In [1]: import numpy as np

In [2]: from numpy import linalg as LA

In [3]: np.set_printoptions(precision=2, suppress=True, linewidth=160)

In [4]: rd = lambda a: np.round(a, 2) + 0

In [5]: arr = np.loadtxt("run17.csv", delimiter=",")

In [6]: rd(arr)
Out[6]: 
array([[ 15.05,  25.57,   2.7 ,  10.86,   6.34,   3.26,   6.9 , -13.57,  -1.55,   0.93,  -4.79],
       [ 10.8 ,  19.69,   1.64,   8.15,   4.88,   1.04,   4.29,  -9.79,  -1.24,   1.61,  -3.64],
       [  4.43,   9.7 ,   0.24,   3.99,   2.58,  -1.67,   0.68,  -4.23,  -1.01,   2.11,  -1.58],
       [  3.95,   8.81,   0.15,   3.66,   2.39,  -1.8 ,   0.44,  -3.81,  -1.  ,   2.09,  -1.39],
       [  2.65,   6.29,  -0.05,   2.75,   1.85,  -2.04,  -0.14,  -2.7 ,  -1.  ,   1.94,  -0.85],
       [  1.94,   4.75,  -0.12,   2.21,   1.52,  -2.03,  -0.39,  -2.09,  -0.99,   1.76,  -0.52],
       [  1.63,   4.  ,  -0.14,   1.96,   1.35,  -1.97,  -0.47,  -1.82,  -0.98,   1.64,  -0.37],
       [  1.46,   3.59,  -0.15,   1.82,   1.26,  -1.91,  -0.5 ,  -1.67,  -0.97,   1.55,  -0.29],
       [  1.42,   3.49,  -0.15,   1.78,   1.24,  -1.89,  -0.51,  -1.64,  -0.97,   1.53,  -0.27],
       [  0.93,   2.17,  -0.13,   1.31,   0.92,  -1.56,  -0.51,  -1.18,  -0.89,   1.18,  -0.03],
       [  0.85,   1.94,  -0.12,   1.23,   0.86,  -1.48,  -0.5 ,  -1.1 ,  -0.87,   1.1 ,   0.01],
       [  0.74,   1.62,  -0.11,   1.1 ,   0.77,  -1.34,  -0.46,  -0.99,  -0.82,   0.98,   0.05],
       [  0.6 ,   1.2 ,  -0.08,   0.91,   0.64,  -1.11,  -0.4 ,  -0.83,  -0.74,   0.8 ,   0.1 ],
       [  0.39,   0.64,  -0.04,   0.61,   0.42,  -0.72,  -0.26,  -0.57,  -0.54,   0.5 ,   0.12],
       [  0.31,   0.46,  -0.03,   0.48,   0.33,  -0.55,  -0.2 ,  -0.45,  -0.44,   0.38,   0.11],
       [ -2.13,  -0.52,  -0.45,  -2.51,  -1.52,   1.01,  -0.06,   2.96,   2.64,  -0.63,  -1.12],
       [ -2.81,  -0.57,  -0.65,  -3.19,  -1.91,   0.99,  -0.27,   3.84,   3.34,  -0.61,  -1.43],
       [ -2.98,  -0.58,  -0.7 ,  -3.36,  -2.01,   0.98,  -0.33,   4.06,   3.51,  -0.6 ,  -1.5 ],
       [ -3.33,  -0.61,  -0.81,  -3.69,  -2.19,   0.93,  -0.45,   4.5 ,   3.84,  -0.57,  -1.65],
       [ -3.38,  -0.61,  -0.82,  -3.74,  -2.22,   0.93,  -0.47,   4.56,   3.89,  -0.57,  -1.67],
       [ -3.97,  -0.66,  -1.01,  -4.29,  -2.52,   0.83,  -0.69,   5.3 ,   4.43,  -0.51,  -1.91],
       [ -5.8 ,  -0.85,  -1.6 ,  -5.95,  -3.43,   0.38,  -1.45,   7.55,   6.02,  -0.23,  -2.59],
       [ -7.48,  -1.07,  -2.16,  -7.42,  -4.22,  -0.16,  -2.23,   9.58,   7.38,   0.1 ,  -3.16],
       [ -9.25,  -1.33,  -2.76,  -8.92,  -5.03,  -0.81,  -3.08,  11.67,   8.74,   0.48,  -3.72],
       [ -9.65,  -1.4 ,  -2.89,  -9.26,  -5.21,  -0.97,  -3.29,  12.15,   9.05,   0.58,  -3.84],
       [-10.38,  -1.52,  -3.14,  -9.87,  -5.53,  -1.26,  -3.66,  13.01,   9.59,   0.75,  -4.06],
       [-11.34,  -1.69,  -3.47, -10.66,  -5.95,  -1.66,  -4.15,  14.13,  10.29,   0.98,  -4.33],
       [-11.43,  -1.71,  -3.5 , -10.74,  -5.99,  -1.7 ,  -4.19,  14.23,  10.35,   1.  ,  -4.36],
       [-13.91,  -2.19,  -4.35, -12.76,  -7.06,  -2.78,  -5.49,  17.11,  12.11,   1.63,  -5.04],
       [-35.12,  -7.73, -11.69, -29.33, -15.65, -13.52, -17.48,  41.02,  25.48,   7.73,  -9.83]])

In [7]: # looks like rank 3

In [8]: Xc = arr - arr.mean(axis=0)

In [9]: evecs = LA.svd(Xc)[2][:3]

In [10]: B = Xc - Xc @ evecs.T @ evecs

In [11]: rd(np.cov(Xc @ evecs.T, rowvar=False))
Out[11]: 
array([[342.04,   0.  ,   0.  ],
       [  0.  ,  22.68,   0.  ],
       [  0.  ,   0.  ,   7.71]])

In [12]: rd(np.diag(evecs.T @ evecs))
Out[12]: array([0.24, 0.8 , 0.04, 0.2 , 0.08, 0.49, 0.2 , 0.31, 0.3 , 0.2 , 0.14])

In [13]: rd((Xc @ evecs.T).std(axis=0))
Out[13]: array([18.18,  4.68,  2.73])

In [14]: LA.norm(B, axis=1).round(6).argmax()
Out[14]: np.int64(0)

In [15]: rd(LA.norm(B) / LA.norm(Xc))
Out[15]: np.float64(0.0)
